% python3 -q
>>> import numpy as np
>>> np.set_printoptions(precision=1, suppress=True, linewidth=160)
>>> X = np.load("block5.npy")
>>> X
array([[ 0,  0,  0,  0,  0,  0,  0],
       [-3,  0,  0,  0,  0,  0,  0],
       [ 3, -2, -3,  0,  0,  0,  0],
       [-3, -3,  1,  0,  0,  0,  0],
       [-1, -2,  0,  1,  1,  0,  0],
       [ 3, -3, -3, -2,  1,  1,  0],
       [-3, -2, -2,  0, -2, -3,  3]])
>>> np.linalg.matrix_rank(X, rtol=0.1)
np.int64(5)
>>> np.linalg.cond(X) > 100
np.True_
>>> np.sort(np.linalg.eigvals(X))
array([-3.,  0.,  0.,  0.,  1.,  1.,  3.])
>>> np.prod(np.diag(X)), round(np.linalg.det(X), 1)
(np.int64(0), np.float64(0.0))
>>> np.unique(X.round(6), axis=0).shape
(7, 7)
>>> np.allclose(X[:-1].T @ np.linalg.lstsq(X[:-1].T, X[-1])[0], X[-1])
False
>>> np.round(np.trace(np.linalg.pinv(X) @ X), 1)
np.float64(6.0)
>>> np.linalg.lstsq(X[:-1].T, X[-1])[2]
np.int32(5)
>>> mat = np.loadtxt("x.csv", delimiter=",")
>>> mat
array([[-2.8,  3.1,  2.7],
       [ 0.3, -3.2,  3.9],
       [ 4.1,  2.3,  1.6]])
>>> out = mat / np.sqrt((mat ** 2).mean(axis=1, keepdims=True))
>>> out[1]
array([ 0.1, -1.1,  1.3])
>>> mat - mat[0]
array([[ 0. ,  0. ,  0. ],
       [ 3.1, -6.3,  1.2],
       [ 6.9, -0.8, -1.1]])
>>> mat.sum(axis=1)
array([3. , 1. , 8.1])
>>> mat.shape
(3, 3)
>>> np.linalg.matrix_rank(mat)
np.int64(3)
>>> np.unravel_index(np.abs(mat).argmax(), mat.shape)
(np.int64(2), np.int64(0))
>>> np.linalg.svd(mat, compute_uv=False)
array([5., 5., 5.])
>>> mat.sum(axis=0)
array([1.5, 2.3, 8.2])
>>> rng = np.random.default_rng(8633)
>>> labels = rng.permutation(3)
>>> labels
array([2, 0, 1])
>>> out = mat[labels][:, labels]
>>> out
array([[ 1.6,  4.1,  2.3],
       [ 2.7, -2.8,  3.1],
       [ 3.9,  0.3, -3.2]])
>>> np.allclose(out, mat)
False
>>> np.diag(out)
array([ 1.6, -2.8, -3.2])
>>> Q, evecs = np.linalg.qr(mat[:, :2])[0], np.linalg.qr(mat[:, 2:])[0]
>>> sv = np.linalg.svd(Q.T @ evecs, compute_uv=False)
>>> sv.round(1) + 0
array([0.])
>>> np.linalg.norm(mat, axis=0)
array([5., 5., 5.])
>>> np.round(mat.T @ mat, 1) + 0
array([[25.,  0.,  0.],
       [ 0., 25.,  0.],
       [ 0.,  0., 25.]])
>>> np.round(mat @ mat.T, 1) + 0
array([[25.,  0.,  0.],
       [ 0., 25.,  0.],
       [ 0.,  0., 25.]])
>>> np.round(np.linalg.pinv(mat), 1) + 0
array([[-0.1,  0. ,  0.2],
       [ 0.1, -0.1,  0.1],
       [ 0.1,  0.2,  0.1]])
>>> np.linalg.svd(mat, compute_uv=False)
array([5., 5., 5.])
>>> np.round(mat[:, 1] @ mat[:, 0], 1)
np.float64(0.0)
